$ python -q
>>> import numpy as np
>>> np.set_printoptions(precision=2, suppress=True, linewidth=120, legacy="1.25")
>>> def rnd(a):
...     return np.round(a, 2) + 0
... 
>>> A = np.array([[-4, -3], [-4, -3]])
>>> Uu, s, Vt = np.linalg.svd(A)
>>> evecs = Vt[:(s > 1e-8).sum()]
>>> rng = np.random.default_rng(48313)
>>> vec = A[1] + -2 * A[0] + rng.integers(2) * np.eye(2)[0]
>>> vec
array([4., 3.])
>>> rnd(np.linalg.norm(vec - evecs.T @ evecs @ vec))
0.0
>>> cov = A.T @ A
>>> rnd(np.linalg.eigvalsh(cov)[::-1])
array([50.,  0.])
>>> np.allclose(cov, cov.T)
True
>>> rnd(np.linalg.svd(A, compute_uv=False) ** 2)
array([50.,  0.])
>>> (A @ A.T).shape
(2, 2)
>>> Uu, s, Vt = np.linalg.svd(A)
>>> rnd(s)
array([7.07, 0.  ])
>>> np.argmax(s[:-1] / (s[1:] + 1e-6)) + 1
1
>>> out = Uu[:, :1] @ np.diag(s[:1]) @ Vt[:1]
>>> rnd(out)
array([[-4., -3.],
       [-4., -3.]])
>>> rnd(np.abs(A - out).max())
0.0
>>> rnd(np.linalg.norm(A - out) / np.linalg.norm(A))
0.0
>>> idx = rng.permutation(2)
>>> idx
array([0, 1])
>>> out = A[idx][:, idx]
>>> np.diag(out)
array([-4, -3])
>>> rnd(np.sort(np.abs(np.linalg.eigvals(out))))
array([0., 7.])
>>> np.allclose(out, A)
True
>>> rnd(np.linalg.det(out)), rnd(np.linalg.det(A[idx]))
(0.0, 0.0)
>>> vec = np.array([1, -2])
>>> np.sign((A @ vec).round(6))
array([1, 1])
>>> (A @ vec).argmax()
0
>>> np.einsum("ij,j->i", A, vec)
array([2, 2])
